% python3 -q
>>> import numpy as np
>>> import numpy.linalg as la
>>> np.set_printoptions(precision=2, suppress=True, linewidth=200)
>>> W0 = np.load("case17.npy")
>>> W0
array([[-1.44,  0.81, -2.51],
       [-0.54,  1.21,  2.69],
       [-1.44,  0.81, -2.5 ],
       [-1.3 ,  0.65, -2.62],
       [ 1.88, -2.12, -0.98],
       [-0.92,  0.21, -2.85],
       [ 0.01, -0.74, -2.91],
       [-1.25,  1.77,  2.08],
       [ 1.61, -2.  , -1.56],
       [-1.42,  1.89,  1.85],
       [-0.94,  1.54,  2.4 ],
       [-1.77,  2.08,  1.25],
       [-2.14,  1.94, -0.8 ],
       [-0.59, -0.15, -2.94],
       [ 0.88, -1.49, -2.45],
       [ 1.95, -1.53,  1.69],
       [ 1.71, -2.05, -1.37],
       [ 1.69, -1.14,  2.2 ]])
>>> np.allclose(W0[:-1].T @ la.lstsq(W0[:-1].T, W0[-1])[0], W0[-1])
True
>>> la.lstsq(W0[:-1].T, W0[-1])[2]
np.int32(2)
>>> W0 @ la.pinv(W0) @ W0
array([[-1.44,  0.81, -2.51],
       [-0.54,  1.21,  2.69],
       [-1.44,  0.81, -2.5 ],
       [-1.3 ,  0.65, -2.62],
       [ 1.88, -2.12, -0.98],
       [-0.92,  0.21, -2.85],
       [ 0.01, -0.74, -2.91],
       [-1.25,  1.77,  2.08],
       [ 1.61, -2.  , -1.56],
       [-1.42,  1.89,  1.85],
       [-0.94,  1.54,  2.4 ],
       [-1.77,  2.08,  1.25],
       [-2.14,  1.94, -0.8 ],
       [-0.59, -0.15, -2.94],
       [ 0.88, -1.49, -2.45],
       [ 1.95, -1.53,  1.69],
       [ 1.71, -2.05, -1.37],
       [ 1.69, -1.14,  2.2 ]])
>>> round(float(np.trace(la.pinv(W0) @ W0)), 2)
2.0
>>> Xc = W0 - W0.mean(axis=0)
>>> Uu, s, Vh = la.svd(Xc, full_matrices=False)
>>> Vh[0] * np.sign(Vh[0, np.abs(Vh[0]).argmax()])
array([-0.27,  0.48,  0.84])
>>> round(float((s ** 2).sum() ** 2 / (s ** 4).sum()), 2)
1.94
>>> (np.sign(Uu[:, 0]) == np.sign(Uu[0, 0])).astype(int)
array([1, 0, 1, 1, 1, 1, 1, 0, 1, 0, 0, 0, 0, 1, 1, 0, 1, 0])
>>> la.matrix_rank(Xc)
np.int64(2)
>>> np.round(s ** 2 / (s ** 2).sum(), 2) + 0
array([0.59, 0.41, 0.  ])
>>> np.abs(Uu[:, 0]).argmax()
np.int64(10)
>>> np.abs(Vh[0]).argmax()
np.int64(2)
>>> F = np.loadtxt("a.csv", delimiter=",")
>>> F
array([[ 0.36,  0.64, -0.21,  0.64],
       [ 0.64,  0.36,  0.21, -0.64],
       [-0.21,  0.21,  0.93,  0.21],
       [ 0.64, -0.64,  0.21,  0.36]])
>>> Y = F / la.norm(F, axis=1, keepdims=True)
>>> cov = Y @ Y.T
>>> cov[1].round(2) + 0
array([0., 1., 0., 0.])
>>> (np.abs(cov) > 0.9).astype(int)
array([[1, 0, 0, 0],
       [0, 1, 0, 0],
       [0, 0, 1, 0],
       [0, 0, 0, 1]])
>>> cov.round(2) + 0
array([[1., 0., 0., 0.],
       [0., 1., 0., 0.],
       [0., 0., 1., 0.],
       [0., 0., 0., 1.]])
>>> np.degrees(np.arccos(np.clip(cov[1, 2], -1, 1)))
np.float64(90.0)
>>> ev, V = la.eigh(F)
>>> np.round(V.T @ F @ V, 2) + 0
array([[-1.,  0.,  0.,  0.],
       [ 0.,  1.,  0.,  0.],
       [ 0.,  0.,  1.,  0.],
       [ 0.,  0.,  0.,  1.]])
>>> np.unique(ev.round(6) + 0, return_counts=True)[1]
array([1, 3])
>>> V @ np.diag(ev) @ V.T
array([[ 0.36,  0.64, -0.21,  0.64],
       [ 0.64,  0.36,  0.21, -0.64],
       [-0.21,  0.21,  0.93,  0.21],
       [ 0.64, -0.64,  0.21,  0.36]])
>>> ev
array([-1.,  1.,  1.,  1.])
>>> ev.sum(), np.trace(F)
(np.float64(2.0), np.float64(2.0))
>>> la.svd(F, compute_uv=False)
array([1., 1., 1., 1.])
>>> la.eigvalsh(F @ F)
array([1., 1., 1., 1.])
>>> A = np.load("w.npy")
>>> A
array([[ -8,  -5,   7],
       [ -5,  12,   5],
       [  7,   5, -18]])
>>> r0 = np.array([9, -3, -9])
>>> np.array([np.convolve(row, r0, "same") for row in A])
array([[ -21,  150,   24],
       [ 123,   54, -123],
       [  24, -240,    9]])
>>> np.polyval(r0, A[0])
array([591, 231, 411])
>>> np.correlate(A[0], A[2], "full")
array([ 144,   50, -207,    0,   49])
>>> np.trace(A)
np.int64(-14)
>>> la.determinant(A)
Traceback (most recent call last):
  File "<python-input-41>", line 1, in <module>
    la.determinant(A)
    ^^^^^^^^^^^^^^
AttributeError: module 'numpy.linalg' has no attribute 'determinant'
>>> np.sort(np.abs(la.eigvals(A)))
array([ 4.64, 13.55, 22.91])
>>> A @ A
array([[ 138,   15, -207],
       [  15,  194,  -65],
       [-207,  -65,  398]])
>>> (A + A.T) / 2
array([[ -8.,  -5.,   7.],
       [ -5.,  12.,   5.],
       [  7.,   5., -18.]])
>>> vec = np.array([0, 3, 3])
>>> h1 = np.maximum(A @ vec, 0)
>>> np.maximum(A @ vec, 0) - np.maximum(-A @ vec, 0)
array([  6,  51, -39])
>>> A.T @ h1
array([-303,  582,  297])
>>> np.flatnonzero(h1 > 1e-9)
array([0, 1])
>>> h1
array([ 6, 51,  0])
>>> np.maximum(A @ (3 * vec), 0)
array([ 18, 153,   0])
>>> np.tanh(A @ vec)
array([ 1.,  1., -1.])
>>> Y = np.array([[3, 1], [3, 4]])
>>> C = np.array([[6]])
>>> X = np.block([[Y, np.array([[1], [1]])], [np.zeros((1, 2)), C]])
>>> X
array([[3., 1., 1.],
       [3., 4., 1.],
       [0., 0., 6.]])
>>> Y = np.array([[3, 2], [3, 2], [0, 1]])
>>> np.einsum("ij,ij->i", X, X)
array([11., 26., 36.])
>>> np.einsum("ij->j", X)
array([6., 5., 8.])
>>> Y @ X
Traceback (most recent call last):
  File "<python-input-60>", line 1, in <module>
    Y @ X
    ~~^~~
ValueError: matmul: Input operand 1 has a mismatch in its core dimension 0, with gufunc signature (n?,k),(k,m?)->(n?,m?) (size 3 is different from 2)
>>> np.vstack([X, Y.T]).shape
(5, 3)
>>> la.matrix_rank(X @ Y)
np.int64(2)
>>> cov = F.T @ F
>>> (F @ F.T).shape
(4, 4)
>>> la.matrix_rank(cov)
np.int64(4)
>>> np.allclose(cov, cov.T)
True
>>> np.trace(cov), (F ** 2).sum()
(np.float64(4.0), np.float64(4.0))
>>> np.diag(cov)
array([1., 1., 1., 1.])
>>> Y = np.array([[2, 0], [5, 3]])
>>> C = np.kron(Y, X)
>>> la.matrix_rank(C)
np.int64(6)
>>> C
array([[ 6.,  2.,  2.,  0.,  0.,  0.],
       [ 6.,  8.,  2.,  0.,  0.,  0.],
       [ 0.,  0., 12.,  0.,  0.,  0.],
       [15.,  5.,  5.,  9.,  3.,  3.],
       [15., 20.,  5.,  9., 12.,  3.],
       [ 0.,  0., 30.,  0.,  0., 18.]])
>>> round(la.norm(C, 2), 2), np.round(la.norm(Y, 2) * la.norm(X, 2), 2)
(np.float64(40.14), np.float64(40.14))
>>> M = np.load("x.npy")
>>> M
array([[ 1,  0,  0,  0,  0],
       [ 4,  1,  0,  0,  0],
       [-1,  2,  1,  0,  0],
       [ 3, -2, -9,  1,  0],
       [ 4, -8, -5,  5,  1]])
>>> M @ M
array([[  1,   0,   0,   0,   0],
       [  8,   1,   0,   0,   0],
       [  6,   4,   1,   0,   0],
       [  7, -22, -18,   1,   0],
       [ -4, -36, -55,  10,   1]])
>>> np.prod(np.diag(M)), round(la.det(M), 2)
(np.int64(1), np.float64(1.0))
>>> la.matrix_rank(M - M[0, 0] * np.eye(5))
np.int64(4)
>>> E = np.load("run17.npy")
>>> E
array([[ -5.63,  -6.  ,  -1.11,  -1.71,  -1.07,   4.54],
       [ -4.23,   3.05,   3.54,   1.8 ,  -1.9 ,   5.06],
       [ -4.48,  -2.66,   0.4 ,  -1.65,  -1.49,   3.93],
       [ -7.57, -10.38,  -2.98,  -0.98,  -0.43,   5.86],
       [  2.41,   5.9 ,   3.06,  -9.12,  -3.32,  -2.54],
       [ -3.71,   8.14,   6.24,   4.28,  -2.31,   5.67],
       [ -1.36,   3.74,   3.03,  -3.28,  -2.48,   1.64],
       [ -9.34,  -3.43,   1.49,   7.23,  -0.54,   9.81],
       [  6.75,   3.56,   0.39, -19.14,  -3.99,  -8.55],
       [ -0.59,   6.06,   4.1 ,  -3.18,  -2.77,   1.26],
       [ -2.62,   0.23,   1.45,  -3.26,  -2.02,   2.34],
       [ -5.01,  -0.25,   1.92,   1.04,  -1.54,   5.2 ]])
>>> vec = np.array([3, 3, -2, 1, -3, 3])
>>> h1 = np.maximum(E @ vec, 0)
>>> np.maximum(E @ vec, 0) - np.maximum(-E @ vec, 0)
array([-17.54,  12.03,  -7.59, -29.99,  12.02,  29.05,  10.15,  -2.99,  -2.68,  17.12,  -0.25,   1.64])
>>> D = la.norm(E[:, None] - E[None], axis=-1)
>>> (D + 1e9 * np.eye(12)).round(6).argmin(axis=1)
array([ 2, 11,  0,  0,  9,  1,  9, 11,  4,  6,  6,  1])
>>> D.shape
(12, 12)
>>> D[0]
array([ 0.  , 10.9 ,  3.92,  5.4 , 18.27, 17.21, 11.97, 11.62, 27.03, 14.62,  7.91,  7.13])
>>> np.flatnonzero(D[0] < D.mean() / 2)
array([0, 2, 3])
>>> D[0].round(6).argsort(kind="stable")[:4]
array([ 0,  2,  3, 11])
>>> Uu, s, Vh = la.svd(E)
>>> V = Vh[:(s > 1e-8).sum()]
>>> rng = np.random.default_rng(27)
>>> vec = E[9] + 2 * E[5] + rng.integers(2) * np.eye(6)[1]
>>> vec
array([-8.01, 22.34, 16.57,  5.38, -7.39, 12.6 ])
>>> np.diag(V.T @ V)
array([0.46, 0.75, 0.27, 0.91, 0.16, 0.46])
>>> np.allclose(V.T @ V @ vec, vec)
True
>>> la.matrix_rank(np.vstack([E, vec]))
np.int64(3)
